% python3 -q
>>> import numpy as np
>>> np.set_printoptions(precision=2, suppress=True, linewidth=100)
>>> M = np.loadtxt("arr.csv", delimiter=",")
>>> M
array([[ 0., -1., -2.,  0., -2., -2.,  2.,  3., -1.,  3.,  0.],
       [-3.,  1., -1., -3.,  3., -1.,  2., -1.,  1.,  2., -1.],
       [ 2., -2., -1., -2.,  3., -2., -3.,  1.,  2.,  2.,  1.],
       [ 1.,  3.,  1.,  3., -2., -3.,  1.,  0.,  1., -3.,  0.],
       [ 2.,  0.,  2.,  3.,  2.,  2., -1.,  1.,  1.,  1., -2.],
       [-2.,  0., -1.,  3.,  2., -2., -3., -2.,  0., -3.,  1.],
       [ 1.,  1., -3., -2.,  0., -1.,  0., -1., -3.,  3.,  0.],
       [-2.,  3.,  3.,  2.,  1., -3., -2., -2.,  0., -3., -3.],
       [ 2.,  1.,  1.,  1.,  0., -2., -1.,  2.,  3.,  2.,  2.],
       [-2.,  0., -2.,  3.,  0., -3., -2.,  0.,  0., -3., -3.],
       [ 0.,  3.,  1.,  1., -1., -2., -3., -3.,  3.,  3., -3.]])
>>> rng = np.random.default_rng(43)
>>> z = rng.permutation(11)
>>> z
array([ 2,  9, 10,  5,  8,  1,  4,  7,  6,  0,  3])
>>> other = M[z][:, z]
>>> np.sort(np.abs(np.linalg.eigvals(other)))
array([3.37, 3.37, 3.55, 3.72, 3.72, 4.5 , 5.23, 5.23, 5.92, 5.92, 6.74])
>>> np.trace(other)
np.float64(-2.0)
>>> np.allclose(other, M)
False
>>> x = np.array([1, 2, 0, 0, 2, 0, 0, 2, 2, 2, 0])
>>> np.linalg.norm(M @ x) <= np.linalg.norm(M, 2) * np.linalg.norm(x) + 1e-9
np.True_
>>> M @ np.ones(11)
array([  0.,  -1.,   1.,   2.,  11.,  -7.,  -5.,  -6.,  11., -12.,  -1.])
>>> (M * x).sum(axis=1)
array([ 4.,  9., 14., -1., 12., -8.,  1., -4., 18., -8., 10.])
>>> (M @ x).argmax()
np.int64(8)
>>> K = np.load("dump.npy")
>>> K
array([[ 2,  1,  0,  1,  0, -3,  0,  4, -2, -4, -2, -4],
       [-4,  1,  4,  1, -5, -4, -3,  4, -5,  2, -3,  5],
       [-3,  2, -1, -2,  3, -2,  2,  1,  4, -2,  5,  5],
       [ 2, -5,  1, -1,  4,  2, -5,  0,  3,  4,  4, -4],
       [-5, -1, -4,  1,  5, -2,  0,  1,  4,  5, -2,  1],
       [-4,  0,  3,  0, -2, -3, -4, -3,  2, -2,  0, -4],
       [ 2, -5,  3,  4,  4, -2,  1,  4,  1,  3,  5, -5],
       [-4,  0, -3,  3, -5, -2, -5,  1,  1, -2, -3, -3],
       [ 2,  2,  0, -3, -1,  0,  1, -1,  5, -4, -2, -4],
       [ 5,  4, -5,  3,  4,  5,  3,  4, -1, -2, -4,  5],
       [ 1,  2, -2, -5, -1,  5,  0,  3,  2,  5,  5,  2],
       [-3,  2, -3,  4, -1, -2,  5, -2,  5, -3, -2, -1]])
>>> gram = K.T @ K
>>> np.linalg.matrix_rank(gram)
np.int64(12)
>>> (K @ K.T).shape
(12, 12)
>>> np.linalg.eigvalsh(gram)[::-1]
array([331.73, 318.63, 225.35, 180.63, 149.64,  97.27,  62.83,  38.09,  27.45,  12.15,   4.2 ,
         0.04])
>>> F = np.load("block18.npy")
>>> F
array([[ 0.04, -0.02,  0.2 , -0.22,  0.08, -0.06,  0.16, -0.02],
       [-0.22,  0.11, -1.1 ,  1.21, -0.44,  0.33, -0.88,  0.11],
       [-0.16,  0.08, -0.8 ,  0.88, -0.32,  0.24, -0.64,  0.08],
       [ 0.16, -0.08,  0.8 , -0.88,  0.32, -0.24,  0.64, -0.08],
       [-0.04,  0.02, -0.2 ,  0.22, -0.08,  0.06, -0.16,  0.02],
       [-0.12,  0.06, -0.6 ,  0.66, -0.24,  0.18, -0.48,  0.06],
       [-0.02,  0.01, -0.1 ,  0.11, -0.04,  0.03, -0.08,  0.01],
       [-0.22,  0.11, -1.1 ,  1.21, -0.44,  0.33, -0.88,  0.11],
       [ 0.08, -0.04,  0.4 , -0.44,  0.16, -0.12,  0.32, -0.04]])
>>> np.round(np.linalg.svd(F, compute_uv=False), 2) + 0
array([3.69, 0.  , 0.  , 0.  , 0.  , 0.  , 0.  , 0.  ])
>>> np.abs(F).max()
np.float64(1.21)
>>> F.sum(axis=1)
array([ 0.16, -0.88, -0.64,  0.64, -0.16, -0.48, -0.08, -0.88,  0.32])
>>> F.mean(axis=0)
array([-0.06,  0.03, -0.28,  0.31, -0.11,  0.08, -0.22,  0.03])
>>> np.linalg.matrix_rank(F)
np.int64(1)
